In [1]: import numpy as np

In [2]: import numpy.linalg as la

In [3]: np.set_printoptions(suppress=True, linewidth=160)

In [4]: def rd(a):
   ...:     return np.round(a, 2) + 0
   ...: 

In [5]: A = np.loadtxt("sample16.csv", delimiter=",")

In [6]: rd(A)
Out[6]: 
array([[ 0.54,  1.83, -2.16,  0.83],
       [-1.54, -1.24,  0.95, -2.05],
       [-0.96,  1.37, -2.23, -1.12],
       [-0.79, -1.77,  1.98, -1.14],
       [ 1.73, -0.25,  1.1 ,  2.18],
       [-1.  , -1.69,  1.78, -1.41],
       [ 1.62,  1.11, -0.73,  2.15],
       [ 1.8 ,  0.05,  0.73,  2.29],
       [-0.53,  1.64, -2.39, -0.54],
       [ 1.64,  1.08, -0.69,  2.16],
       [-1.25, -1.54,  1.46, -1.71],
       [ 1.77, -0.09,  0.91,  2.24],
       [-1.39,  0.91, -1.82, -1.7 ],
       [ 1.73,  0.87, -0.37,  2.26],
       [-1.37, -1.44,  1.28, -1.85],
       [ 1.77, -0.1 ,  0.92,  2.24],
       [ 1.72,  0.88, -0.39,  2.26],
       [-0.2 ,  1.77, -2.41, -0.11],
       [-1.18,  1.17, -2.06, -1.41],
       [-1.68,  0.39, -1.26, -2.1 ],
       [ 1.22, -1.12,  2.02,  1.47],
       [-1.53,  0.71, -1.61, -1.89],
       [ 0.57, -1.62,  2.39,  0.6 ],
       [ 0.68, -1.56,  2.35,  0.75]])

In [7]: U, sv, Vh = la.svd(A)

In [8]: np.argmax(sv[:-1] / (sv[1:] + 1e-6)) + 1
Out[8]: np.int64(2)

In [9]: rd(sv)
Out[9]: array([10.97,  9.78,  0.  ,  0.  ])

In [10]: A2 = U[:, :2] @ np.diag(sv[:2]) @ Vh[:2]

In [11]: rd(la.norm(A - A2) / la.norm(A))
Out[11]: np.float64(0.0)

In [12]: rd(A2)
Out[12]: 
array([[ 0.54,  1.83, -2.16,  0.83],
       [-1.54, -1.24,  0.95, -2.05],
       [-0.96,  1.37, -2.23, -1.12],
       [-0.79, -1.77,  1.98, -1.14],
       [ 1.73, -0.25,  1.1 ,  2.18],
       [-1.  , -1.69,  1.78, -1.41],
       [ 1.62,  1.11, -0.73,  2.15],
       [ 1.8 ,  0.05,  0.73,  2.29],
       [-0.53,  1.64, -2.39, -0.54],
       [ 1.64,  1.08, -0.69,  2.16],
       [-1.25, -1.54,  1.46, -1.71],
       [ 1.77, -0.09,  0.91,  2.24],
       [-1.39,  0.91, -1.82, -1.7 ],
       [ 1.73,  0.87, -0.37,  2.26],
       [-1.37, -1.44,  1.28, -1.85],
       [ 1.77, -0.1 ,  0.92,  2.24],
       [ 1.72,  0.88, -0.39,  2.26],
       [-0.2 ,  1.77, -2.41, -0.11],
       [-1.18,  1.17, -2.06, -1.41],
       [-1.68,  0.39, -1.26, -2.1 ],
       [ 1.22, -1.12,  2.02,  1.47],
       [-1.53,  0.71, -1.61, -1.89],
       [ 0.57, -1.62,  2.39,  0.6 ],
       [ 0.68, -1.56,  2.35,  0.75]])

In [13]: rd(la.norm(A - A2, 2)), rd(sv[2])
Out[13]: (np.float64(0.0), np.float64(0.0))

In [14]: J = np.loadtxt("test7.csv", delimiter=",")

In [15]: J
Out[15]: 
array([[ 0.24,  2.04,  0.03, -0.04],
       [-0.31,  1.77,  0.26,  0.25],
       [ 0.4 ,  2.23,  0.16,  0.27],
       [ 0.  ,  2.37, -0.19,  0.45],
       [-0.63,  2.06,  0.4 ,  0.02],
       [-0.35,  2.29, -0.45,  0.01],
       [ 0.83,  0.92,  0.31,  0.92],
       [ 0.67,  0.75, -0.4 ,  1.07],
       [ 1.09,  1.34,  0.31,  1.48],
       [ 1.09,  1.49,  0.16,  0.58],
       [ 0.88,  0.72,  0.32,  0.84],
       [ 1.33,  1.26, -0.58,  1.02],
       [ 0.68,  2.27,  2.28,  1.49],
       [ 1.41,  2.28,  2.11,  1.3 ],
       [ 1.07,  1.77,  2.46,  0.5 ],
       [ 1.4 ,  2.09,  2.03,  0.35],
       [ 0.67,  2.  ,  2.05,  1.1 ],
       [ 0.74,  2.36,  2.13,  0.69]])

In [16]: P = J @ la.solve(J.T @ J, J.T)

In [17]: rd(P @ J[:, 3])
Out[17]: array([-0.04,  0.25,  0.27,  0.45,  0.02,  0.01,  0.92,  1.07,  1.48,  0.58,  0.84,  1.02,  1.49,  1.3 ,  0.5 ,  0.35,  1.1 ,  0.69])

In [18]: W0 = np.load("arr.npy")

In [19]: print(W0)
[[5. 1. 0.]
 [0. 5. 1.]
 [0. 0. 5.]]

In [20]: rd(np.sort(np.abs(la.eigvals(W0))))
Out[20]: array([5., 5., 5.])

In [21]: W0.inv()
---------------------------------------------------------------------------
AttributeError                            Traceback (most recent call last)
Cell In[21], line 1
----> 1 W0.inv()

AttributeError: 'numpy.ndarray' object has no attribute 'inv'

In [22]: W0 @ W0
Out[22]: 
array([[25., 10.,  1.],
       [ 0., 25., 10.],
       [ 0.,  0., 25.]])

In [23]: assert W0 == W0.T
---------------------------------------------------------------------------
ValueError                                Traceback (most recent call last)
Cell In[23], line 1
----> 1 assert W0 == W0.T

ValueError: The truth value of an array with more than one element is ambiguous. Use a.any() or a.all()

In [24]: rd(la.det(W0))
Out[24]: np.float64(125.0)

In [25]: (W0 - W0.T) / 2
Out[25]: 
array([[ 0. ,  0.5,  0. ],
       [-0.5,  0. ,  0.5],
       [ 0. , -0.5,  0. ]])

In [26]: (W0 + W0.T) / 2
Out[26]: 
array([[5. , 0.5, 0. ],
       [0.5, 5. , 0.5],
       [0. , 0.5, 5. ]])

In [27]: [int(la.matrix_rank(la.matrix_power(W0, p))) for p in range(1, 4)]
Out[27]: [3, 3, 3]

In [28]: print(np.prod(np.diag(W0)), rd(la.det(W0)))
125.0 125.0

In [29]: rng = np.random.default_rng(9753)

In [30]: data = rng.normal(size=(20, 4)) + 3 * np.array([-5, -1, -4, -4])

In [31]: rd(data)
Out[31]: 
array([[-14.7 ,  -2.05, -12.16, -11.1 ],
       [-14.52,  -2.85, -11.57,  -9.9 ],
       [-14.1 ,  -1.19, -10.62, -12.  ],
       [-13.06,  -3.87, -10.91, -10.78],
       [-16.42,  -4.15, -10.86, -12.65],
       [-14.87,  -3.76, -13.19, -12.07],
       [-14.41,   0.88, -10.46, -10.59],
       [-13.64,  -2.99, -10.43, -10.63],
       [-14.31,  -3.12, -12.19, -10.76],
       [-14.09,  -3.22, -11.65, -10.95],
       [-14.69,  -3.12, -13.24, -13.  ],
       [-15.66,  -2.53, -10.92,  -9.68],
       [-16.49,  -1.97, -12.92, -13.46],
       [-16.06,  -2.89, -11.34, -11.57],
       [-14.99,  -1.66, -11.51, -12.31],
       [-15.76,  -3.9 , -11.07, -11.31],
       [-13.94,  -2.9 , -11.12, -13.1 ],
       [-14.11,  -1.99, -12.52, -11.29],
       [-15.56,  -2.27, -11.16, -10.27],
       [-14.01,  -3.03, -11.35, -12.9 ]])

In [32]: P = data @ la.solve(data.T @ data, data.T)

In [33]: print(rd(np.trace(P)))
4.0

In [34]: rd(la.eigvalsh(P))
Out[34]: array([0., 0., 0., 0., 0., 0., 0., 0., 0., 0., 0., 0., 0., 0., 0., 0., 1., 1., 1., 1.])

In [35]: rd(np.diag(P))
Out[35]: array([0.12, 0.17, 0.2 , 0.15, 0.4 , 0.21, 0.53, 0.06, 0.15, 0.09, 0.21, 0.28, 0.12, 0.13, 0.12, 0.21, 0.27, 0.2 , 0.18, 0.21])

In [36]: rd(P @ data[:, 3])
Out[36]: 
array([-11.1 ,  -9.9 , -12.  , -10.78, -12.65, -12.07, -10.59, -10.63, -10.76, -10.95, -13.  ,  -9.68, -13.46, -11.57, -12.31, -11.31, -13.1 , -11.29, -10.27,
       -12.9 ])

In [37]: Xs = data - data.mean(axis=0)

In [38]: U, sv, Vh = la.svd(Xs, full_matrices=False)

In [39]: la.matrix_rank(Xs)
Out[39]: np.int64(4)

In [40]: rd(sv)
Out[40]: array([5.66, 4.69, 3.92, 3.22])

In [41]: print(np.searchsorted(np.cumsum(sv ** 2) / (sv ** 2).sum(), 0.9) + 1)
4

In [42]: A2 = np.array([[-3, 2], [0, -2], [3, 3], [3, 1]])

In [43]: la.matrix_rank(data @ A2)
Out[43]: np.int64(2)

In [44]: la.matrix_rank(np.vstack([data, A2.T]))
Out[44]: np.int64(4)

In [45]: print(np.vstack([data, A2.T]).shape)
(22, 4)

In [46]: E = np.load("case1.npy")

In [47]: E
Out[47]: 
array([[3.02, 0.  , 8.  , 0.  , 1.  ],
       [7.  , 3.02, 9.  , 6.  , 2.  ],
       [6.  , 0.  , 8.02, 7.  , 6.  ],
       [6.  , 1.  , 9.  , 8.02, 0.  ],
       [3.  , 0.  , 8.  , 0.  , 1.02]])

In [48]: idx = rng.permutation(5)

In [49]: idx
Out[49]: array([4, 0, 1, 2, 3])

In [50]: A2 = E[idx][:, idx]

In [51]: np.trace(A2)
Out[51]: np.float64(23.1)

In [52]: rd(la.det(A2)), rd(la.det(E[idx]))
Out[52]: (np.float64(-23.25), np.float64(-23.25))

In [53]: print(rd(np.sort(np.abs(la.eigvals(A2)))))
[ 0.02  2.53  4.56  4.83 20.82]

In [54]: A2
Out[54]: 
array([[1.02, 3.  , 0.  , 8.  , 0.  ],
       [1.  , 3.02, 0.  , 8.  , 0.  ],
       [2.  , 7.  , 3.02, 9.  , 6.  ],
       [6.  , 6.  , 0.  , 8.02, 7.  ],
       [0.  , 6.  , 1.  , 9.  , 8.02]])

In [55]: f, r1 = E[4], E[3]

In [56]: f @ r1
Out[56]: np.float64(90.0)

In [57]: rd(f @ f)
Out[57]: np.float64(74.04)

In [58]: p = (f @ r1) / (f @ f) * f

In [59]: print(rd(np.outer(f, r1)))
[[18.    3.   27.   24.06  0.  ]
 [ 0.    0.    0.    0.    0.  ]
 [48.    8.   72.   64.16  0.  ]
 [ 0.    0.    0.    0.    0.  ]
 [ 6.12  1.02  9.18  8.18  0.  ]]

In [60]: K = np.array([[1, 2, 1, 2], [5, 1, 5, 1], [1, 2, 1, 2], [5, 1, 5, 1]])

In [61]: K
Out[61]: 
array([[1, 2, 1, 2],
       [5, 1, 5, 1],
       [1, 2, 1, 2],
       [5, 1, 5, 1]])

In [62]: # rank 2

In [63]: (K - K.T) / 2
Out[63]: 
array([[ 0. , -1.5,  0. , -1.5],
       [ 1.5,  0. ,  1.5,  0. ],
       [ 0. , -1.5,  0. , -1.5],
       [ 1.5,  0. ,  1.5,  0. ]])

In [64]: (K + K.T) / 2
Out[64]: 
array([[1. , 3.5, 1. , 3.5],
       [3.5, 1. , 3.5, 1. ],
       [1. , 3.5, 1. , 3.5],
       [3.5, 1. , 3.5, 1. ]])

In [65]: rd(np.sort(np.abs(la.eigvals(K))))
Out[65]: array([0.  , 0.  , 4.32, 8.32])

In [66]: np.allclose(K @ K.T, K.T @ K)
Out[66]: False

In [67]: mat = np.load("w.npy")

In [68]: mat
Out[68]: 
array([[-2, -2,  1,  2,  6],
       [ 1,  2,  1, -1, -3],
       [-2,  1,  1,  1,  6],
       [ 1,  1,  2,  2, -3]])

In [69]: f, r1 = mat[2], mat[3]

In [70]: print(f @ r1)
-15

In [71]: p = (f @ r1) / (f @ f) * f

In [72]: rd(p)
Out[72]: array([ 0.7 , -0.35, -0.35, -0.35, -2.09])

In [73]: f = np.array([1, 1, 4])

In [74]: print(np.polyval(f, mat[2]))
[ 6  6  6  6 46]

In [75]: A2 = mat[0, 0] * mat[1:] - np.outer(mat[1:, 0], mat[0])

In [76]: A2
Out[76]: 
array([[ 0, -2, -3,  0,  0],
       [ 0, -6,  0,  2,  0],
       [ 0,  0, -5, -6,  0]])

In [77]: print(np.flatnonzero(~A2.round(6).any(axis=1)))
[]

In [78]: mat[:, 0] / mat[0, 0]
Out[78]: array([ 1. , -0.5,  1. , -0.5])

In [79]: la.matrix_rank(A2), la.matrix_rank(mat)
Out[79]: (np.int64(3), np.int64(4))

In [80]: vec = np.array([2, 5, 0, 1, 2])

In [81]: a = np.maximum(mat @ vec, 0)

In [82]: print(mat.T @ a)
[-20  27  25  15  60]

In [83]: mat * (a > 1e-9)[:, None]
Out[83]: 
array([[ 0,  0,  0,  0,  0],
       [ 1,  2,  1, -1, -3],
       [-2,  1,  1,  1,  6],
       [ 1,  1,  2,  2, -3]])

In [84]: m1 = np.load("a.npy")

In [85]: m1
Out[85]: 
array([[5, 4, 5],
       [4, 5, 4],
       [5, 4, 5]])

In [86]: # columns 0 and 2 are equal

In [87]: print(np.abs(np.diag(la.qr(m1)[1])) > 1e-9)
[ True  True False]

In [88]: rd(np.trace(la.pinv(m1) @ m1))
Out[88]: np.float64(2.0)

In [89]: rd(m1 @ la.pinv(m1) @ m1)
Out[89]: 
array([[5., 4., 5.],
       [4., 5., 4.],
       [5., 4., 5.]])

In [90]: np.unique(m1.round(6), axis=0).shape
Out[90]: (2, 3)
